>>> import numpy as np
>>> np.set_printoptions(precision=2, suppress=True, linewidth=160)
>>> rnd = lambda a: np.round(a, 2) + 0
>>> feats = np.load("arr.npy")
>>> print(feats)
[[ 1  0  1  1  3  3]
 [ 0  3 -1  0 -3  1]
 [-1 -2 -2  0 -1 -3]
 [ 1  3 -2 -2  1 -2]
 [ 3  1 -3  1  1  3]
 [ 3  1 -3  1  1  3]
 [ 1 -1  2  0  2  0]]
>>> u, v = feats[3], feats[2]
>>> print(u @ u)
23
>>> pr = (u @ v) / (u @ u) * u
>>> print(np.linalg.matrix_rank(np.outer(u, v)))
1
>>> print(rnd(v - pr))
[-1.09 -2.26 -1.83  0.17 -1.09 -2.83]
>>> print(rnd(pr))
[ 0.09  0.26 -0.17 -0.17  0.09 -0.17]
>>> print(np.outer(u, v))
[[-1 -2 -2  0 -1 -3]
 [-3 -6 -6  0 -3 -9]
 [ 2  4  4  0  2  6]
 [ 2  4  4  0  2  6]
 [-1 -2 -2  0 -1 -3]
 [ 2  4  4  0  2  6]]
>>> vec = np.array([-2, -1, 2, 0, 2, -2])
>>> target = feats @ vec
>>> print(target)
[  0 -13   4  -3 -17 -17   7]
>>> rng = np.random.default_rng(5577)
>>> target = target + 0.1 * rng.normal(size=7)
>>> print(rnd(target))
[  0.02 -12.85   3.94  -3.17 -17.01 -16.94   6.98]
>>> coef, *_ = np.linalg.lstsq(feats, target)
>>> print(coef.round())
[-2. -1.  2.  0.  2. -2.]
>>> A2 = np.c_[feats[:, :4] @ np.array([[3, 2, 2, 1], [-1, 3, 2, 2], [-3, 1, 0, -2], [-2, 2, 3, 2]]), np.array([2, 2, 2, 1, 3, 0, 2])]
>>> print(A2)
[[ -2   5   5   1   2]
 [  0   8   6   8   2]
 [  5 -10  -6  -1   2]
 [ 10   5   2   7   1]
 [ 15   8  11  13   3]
 [ 15   8  11  13   0]
 [ -2   1   0  -5   2]]
>>> print(rnd(np.linalg.norm(A2 - feats @ np.linalg.lstsq(feats, A2)[0], axis=0)))
[0.   0.   0.   0.   2.12]
>>> print(np.linalg.matrix_rank(np.c_[feats, A2]))
7
>>> print(rnd(np.linalg.lstsq(feats, A2[:, 0])[0]))
[ 3. -1. -3. -2.  0.  0.]
>>> K = np.loadtxt("a.csv", delimiter=",")
>>> print(K)
[[ 1.  0.  0.  0.  0.  0.]
 [ 3. -1.  0.  0.  0.  0.]
 [ 4.  0. -1.  0.  0.  0.]
 [-4.  0. -4.  4.  0.  0.]
 [-4.  1.  0.  0.  5.  0.]
 [ 5. -1. -3.  4.  0.  5.]]
>>> u = np.array([-1, 1, 0, -1, -1, 2])
>>> A2 = K + np.outer(u, np.eye(6)[2])
>>> print(np.linalg.matrix_rank(A2 - K))
1
>>> print(np.linalg.matrix_rank(np.linalg.inv(A2) - np.linalg.inv(K), tol=1e-8))
1
>>> print(A2)
[[ 1.  0. -1.  0.  0.  0.]
 [ 3. -1.  1.  0.  0.  0.]
 [ 4.  0. -1.  0.  0.  0.]
 [-4.  0. -5.  4.  0.  0.]
 [-4.  1. -1.  0.  5.  0.]
 [ 5. -1. -1.  4.  0.  5.]]
>>> print(rnd(np.linalg.det(A2) / np.linalg.det(K)), rnd(1 + np.linalg.solve(K, u)[2]))
-3.0 -3.0
>>> idx = rng.permutation(6)
>>> A2 = K[:, idx] * rng.choice([-1, 1], 6)
>>> print(A2)
[[ 1. -0.  0. -0.  0. -0.]
 [ 3. -0.  0.  1.  0. -0.]
 [ 4. -0.  0. -0.  0.  1.]
 [-4. -4.  0. -0.  0.  4.]
 [-4. -0.  5. -1.  0. -0.]
 [ 5. -4.  0.  1.  5.  3.]]
>>> left, _, VT = np.linalg.svd(K.T @ A2)
>>> print(rnd(left @ VT))
[[ 1.  0.  0.  0.  0.  0.]
 [ 0.  0.  0. -1.  0.  0.]
 [ 0.  0.  0.  0.  0. -1.]
 [ 0. -1.  0.  0.  0.  0.]
 [ 0.  0.  1.  0.  0.  0.]
 [ 0.  0.  0.  0.  1.  0.]]
>>> F = np.loadtxt("data.csv", delimiter=",")
>>> print(F)
[[ 3.  2.  5.  1.  2. -2. -1.  3. -1.  1.  1. -5.  2.  1.]
 [ 5. -1.  3. -3.  1.  0.  2.  1. -3. -3. -3. -2.  3.  5.]
 [-1.  5.  1.  2. -3. -3.  0. -2. -1. -5.  5.  1.  3.  3.]
 [ 2. -1.  3. -3.  0.  4. -2.  4.  4.  3.  3.  0.  3. -4.]
 [ 2.  4.  3.  1.  4. -3. -1.  2.  3. -1. -2. -2.  2.  0.]
 [ 2. -1.  3. -3.  0.  4. -2.  4.  4.  3.  3.  0.  3. -4.]]
>>> A2 = F / np.sqrt((F ** 2).mean(axis=1, keepdims=True))
>>> print(rnd(np.linalg.norm(A2, axis=1)))
[3.74 3.74 3.74 3.74 3.74 3.74]
>>> print(np.linalg.matrix_rank(F - F.mean(axis=1, keepdims=True)))
5
>>> print(np.linalg.matrix_rank(A2) == np.linalg.matrix_rank(F))
True
>>> print(rnd(np.trace(np.linalg.pinv(F) @ F)))
5.0
>>> print(np.unique(F.round(6), axis=0).shape)
(5, 14)
>>> rk = np.linalg.matrix_rank(F)
>>> print(rk)
5
>>> N = np.linalg.svd(F)[2][rk:].T
>>> print(N.shape)
(14, 9)
>>> print([int(np.linalg.matrix_rank(F[:, :j + 1])) for j in range(14)])
[1, 2, 3, 4, 5, 5, 5, 5, 5, 5, 5, 5, 5, 5]
>>> print(np.linalg.matrix_rank(F.T @ F), np.linalg.matrix_rank(F @ F.T))
5 5
>>> print(np.allclose(F @ N, 0))
True
>>> left, s, VT = np.linalg.svd(F)
>>> print(np.argmax(s[:-1] / (s[1:] + 1e-6)) + 1)
5
>>> print(rnd(s))
[16.28 13.73 10.25  8.04  4.76  0.  ]
>>> A2 = left[:, :5] @ np.diag(s[:5]) @ VT[:5]
>>> print(rnd(np.linalg.norm(F - A2) / np.linalg.norm(F)))
0.0
>>> print(np.linalg.matrix_rank(A2))
5
>>> print(np.linalg.matrix_rank(F, rtol=0.05))
5
>>> left, s, VT = np.linalg.svd(F)
>>> V = VT[:(s > 1e-8).sum()]
>>> vec = F[5] + -3 * F[1] + rng.integers(2) * np.eye(14)[3]
>>> print(vec)
[-13.   2.  -6.   6.  -3.   4.  -8.   1.  13.  12.  12.   6.  -6. -19.]
>>> print(np.allclose(V.T @ V @ vec, vec))
True
>>> print(rnd(np.linalg.norm(vec - V.T @ V @ vec)))
0.0
>>> W0 = np.diag(np.array([-7, -8, -1, -7, 8, -4, 9, -9, -4, -7, -7, 6]))
>>> print(W0)
[[-7  0  0  0  0  0  0  0  0  0  0  0]
 [ 0 -8  0  0  0  0  0  0  0  0  0  0]
 [ 0  0 -1  0  0  0  0  0  0  0  0  0]
 [ 0  0  0 -7  0  0  0  0  0  0  0  0]
 [ 0  0  0  0  8  0  0  0  0  0  0  0]
 [ 0  0  0  0  0 -4  0  0  0  0  0  0]
 [ 0  0  0  0  0  0  9  0  0  0  0  0]
 [ 0  0  0  0  0  0  0 -9  0  0  0  0]
 [ 0  0  0  0  0  0  0  0 -4  0  0  0]
 [ 0  0  0  0  0  0  0  0  0 -7  0  0]
 [ 0  0  0  0  0  0  0  0  0  0 -7  0]
 [ 0  0  0  0  0  0  0  0  0  0  0  6]]
>>> u = np.array([2, 2, 2, 3, 1, 0, 3, 1, 2, 2, 3, 1])
>>> A2 = W0 + np.outer(u, np.eye(12)[7])
>>> print(np.linalg.matrix_rank(A2 - W0))
1
>>> w, V = np.linalg.eigh(W0)
>>> print(rnd(np.linalg.eigvalsh(W0 + 2 * np.eye(12))))
[-7. -6. -5. -5. -5. -5. -2. -2.  1.  8. 10. 11.]
>>> print((w > 1e-8).sum(), (w < -1e-8).sum())
3 9
>>> print(w)
[-9. -8. -7. -7. -7. -7. -4. -4. -1.  6.  8.  9.]
>>> print(np.abs(V[:, -1]))
[0. 0. 0. 0. 0. 0. 1. 0. 0. 0. 0. 0.]
>>> print(V.T @ W0 @ V)
[[-9.  0.  0.  0.  0.  0.  0.  0.  0.  0.  0.  0.]
 [ 0. -8.  0.  0.  0.  0.  0.  0.  0.  0.  0.  0.]
 [ 0.  0. -7.  0.  0.  0.  0.  0.  0.  0.  0.  0.]
 [ 0.  0.  0. -7.  0.  0.  0.  0.  0.  0.  0.  0.]
 [ 0.  0.  0.  0. -7.  0.  0.  0.  0.  0.  0.  0.]
 [ 0.  0.  0.  0.  0. -7.  0.  0.  0.  0.  0.  0.]
 [ 0.  0.  0.  0.  0.  0. -4.  0.  0.  0.  0.  0.]
 [ 0.  0.  0.  0.  0.  0.  0. -4.  0.  0.  0.  0.]
 [ 0.  0.  0.  0.  0.  0.  0.  0. -1.  0.  0.  0.]
 [ 0.  0.  0.  0.  0.  0.  0.  0.  0.  6.  0.  0.]
 [ 0.  0.  0.  0.  0.  0.  0.  0.  0.  0.  8.  0.]
 [ 0.  0.  0.  0.  0.  0.  0.  0.  0.  0.  0.  9.]]
>>> print(V.T @ V)
[[1. 0. 0. 0. 0. 0. 0. 0. 0. 0. 0. 0.]
 [0. 1. 0. 0. 0. 0. 0. 0. 0. 0. 0. 0.]
 [0. 0. 1. 0. 0. 0. 0. 0. 0. 0. 0. 0.]
 [0. 0. 0. 1. 0. 0. 0. 0. 0. 0. 0. 0.]
 [0. 0. 0. 0. 1. 0. 0. 0. 0. 0. 0. 0.]
 [0. 0. 0. 0. 0. 1. 0. 0. 0. 0. 0. 0.]
 [0. 0. 0. 0. 0. 0. 1. 0. 0. 0. 0. 0.]
 [0. 0. 0. 0. 0. 0. 0. 1. 0. 0. 0. 0.]
 [0. 0. 0. 0. 0. 0. 0. 0. 1. 0. 0. 0.]
 [0. 0. 0. 0. 0. 0. 0. 0. 0. 1. 0. 0.]
 [0. 0. 0. 0. 0. 0. 0. 0. 0. 0. 1. 0.]
 [0. 0. 0. 0. 0. 0. 0. 0. 0. 0. 0. 1.]]
>>> print(w.sum(), np.trace(W0))
-31.0 -31
>>> print(rnd(np.sort(np.linalg.eigvals(W0))))
[-9. -8. -7. -7. -7. -7. -4. -4. -1.  6.  8.  9.]
>>> print(W0 @ W0)
[[49  0  0  0  0  0  0  0  0  0  0  0]
 [ 0 64  0  0  0  0  0  0  0  0  0  0]
 [ 0  0  1  0  0  0  0  0  0  0  0  0]
 [ 0  0  0 49  0  0  0  0  0  0  0  0]
 [ 0  0  0  0 64  0  0  0  0  0  0  0]
 [ 0  0  0  0  0 16  0  0  0  0  0  0]
 [ 0  0  0  0  0  0 81  0  0  0  0  0]
 [ 0  0  0  0  0  0  0 81  0  0  0  0]
 [ 0  0  0  0  0  0  0  0 16  0  0  0]
 [ 0  0  0  0  0  0  0  0  0 49  0  0]
 [ 0  0  0  0  0  0  0  0  0  0 49  0]
 [ 0  0  0  0  0  0  0  0  0  0  0 36]]
>>> vec = np.array([1, 3, 0, 1, 3, 0, 1, 0, 2, 1, 1, 0])
>>> target = W0 @ vec
>>> coef, lr = np.zeros(12), 1 / np.linalg.norm(W0, 2) ** 2
>>> for i in range(250):
...     coef -= lr * W0.T @ (W0 @ coef - target)
...     if i % 50 == 0: print(i, round(np.linalg.norm(W0 @ coef - target), 2))
... 
0 11.07
50 0.0
100 0.0
150 0.0
200 0.0
>>> print(rnd(coef))
[1. 3. 0. 1. 3. 0. 1. 0. 2. 1. 1. 0.]
>>> print(rnd(np.linalg.cond(W0)))
9.0
>>> J = rng.normal(size=(27, 3))
>>> J = 10 * J / np.linalg.norm(J, axis=1, keepdims=True)
>>> print(rnd(J))
[[-6.77 -5.45  4.94]
 [ 1.9  -0.29 -9.81]
 [-8.99 -1.67  4.06]
 [-3.85  2.2   8.96]
 [-6.66 -7.29  1.56]
 [ 4.18 -7.82  4.62]
 [ 2.15  3.79 -9.  ]
 [ 7.98 -4.45 -4.05]
 [-3.19  3.71 -8.72]
 [ 0.25 -2.93 -9.56]
 [-5.1   3.85 -7.7 ]
 [-3.49 -2.65 -8.99]
 [-5.76  5.13 -6.37]
 [-3.74 -2.41  8.96]
 [ 4.92 -4.46  7.47]
 [-3.05  8.2   4.85]
 [-4.03  8.5   3.38]
 [-9.16  3.06  2.61]
 [-1.44 -1.72  9.75]
 [ 3.44  0.25 -9.38]
 [-3.4  -2.72 -9.  ]
 [-4.14  6.9  -5.93]
 [ 4.16 -3.98 -8.17]
 [-4.94 -2.38  8.36]
 [-8.45 -2.55 -4.69]
 [-9.86 -0.1   1.66]
 [-4.21 -5.71 -7.05]]
>>> A2 = np.c_[J[:, :2] @ np.array([[-9, 0], [9, 1]]), np.array([-3, -3, 2, 1, 1, 2, -2, -1, 3, -1, -3, -3, -1, 3, 0, 1, -2, -2, -2, -1, -2, -3, -1, -2, 3, -3, 3])]
>>> print(rnd(A2))
[[  11.96   -5.45   -3.  ]
 [ -19.74   -0.29   -3.  ]
 [  65.84   -1.67    2.  ]
 [  54.48    2.2     1.  ]
 [  -5.69   -7.29    1.  ]
 [-108.03   -7.82    2.  ]
 [  14.76    3.79   -2.  ]
 [-111.93   -4.45   -1.  ]
 [  62.1     3.71    3.  ]
 [ -28.61   -2.93   -1.  ]
 [  80.5     3.85   -3.  ]
 [   7.59   -2.65   -3.  ]
 [  97.99    5.13   -1.  ]
 [  11.95   -2.41    3.  ]
 [ -84.47   -4.46    0.  ]
 [ 101.24    8.2     1.  ]
 [ 112.79    8.5    -2.  ]
 [ 109.94    3.06   -2.  ]
 [  -2.55   -1.72   -2.  ]
 [ -28.76    0.25   -1.  ]
 [   6.12   -2.72   -2.  ]
 [  99.39    6.9    -3.  ]
 [ -73.29   -3.98   -1.  ]
 [  23.05   -2.38   -2.  ]
 [  53.17   -2.55    3.  ]
 [  87.88   -0.1    -3.  ]
 [ -13.54   -5.71    3.  ]]
>>> print(np.linalg.matrix_rank(np.c_[J, A2]))
4
>>> print(np.linalg.matrix_rank(A2))
3
>>> theta = np.radians(15)
>>> r_ = np.eye(6)
>>> r_[0, 0] = r_[3, 3] = np.cos(theta)
>>> r_[0, 3], r_[3, 0] = -np.sin(theta), np.sin(theta)
>>> print(rnd(r_))
[[ 0.97  0.    0.   -0.26  0.    0.  ]
 [ 0.    1.    0.    0.    0.    0.  ]
 [ 0.    0.    1.    0.    0.    0.  ]
 [ 0.26  0.    0.    0.97  0.    0.  ]
 [ 0.    0.    0.    0.    1.    0.  ]
 [ 0.    0.    0.    0.    0.    1.  ]]
>>> A2 = feats @ r_.T
>>> print(rnd(A2))
[[ 0.71  0.    1.    1.22  3.    3.  ]
 [ 0.    3.   -1.    0.   -3.    1.  ]
 [-0.97 -2.   -2.   -0.26 -1.   -3.  ]
 [ 1.48  3.   -2.   -1.67  1.   -2.  ]
 [ 2.64  1.   -3.    1.74  1.    3.  ]
 [ 2.64  1.   -3.    1.74  1.    3.  ]
 [ 0.97 -1.    2.    0.26  2.    0.  ]]
>>> print(rnd(np.abs(A2 - feats).max(axis=0)))
[0.48 0.   0.   0.74 0.   0.  ]
>>> print(rnd(np.linalg.svd(feats, compute_uv=False)), rnd(np.linalg.svd(A2, compute_uv=False)))
[8.6  6.53 4.35 3.99 1.18 0.31] [8.6  6.53 4.35 3.99 1.18 0.31]
>>> print(rnd(np.linalg.det(r_)), rnd(np.trace(r_)))
1.0 5.93
>>> Xc = J - J.mean(axis=0)
>>> left, s, VT = np.linalg.svd(Xc, full_matrices=False)
>>> print(np.linalg.matrix_rank(Xc))
3
>>> print(rnd(s))
[37.08 26.19 19.84]
>>> print(rnd((s ** 2).sum() ** 2 / (s ** 4).sum()))
2.39
>>> print(rnd(VT[0] * np.sign(VT[0, np.abs(VT[0]).argmax()])))
[-0.23 -0.06  0.97]
>>> print(np.abs(VT[0]).argmax())
2
>>> print((np.sign(left[:, 0]) == np.sign(left[0, 0])).astype(int))
[1 0 1 1 1 1 0 0 0 0 0 0 0 1 1 1 1 1 1 0 0 0 0 1 0 1 0]
>>> print(rnd(np.abs(VT[-1])))
[0.68 0.7  0.21]
>>> print(np.abs(left[:, 0]).argmax())
18
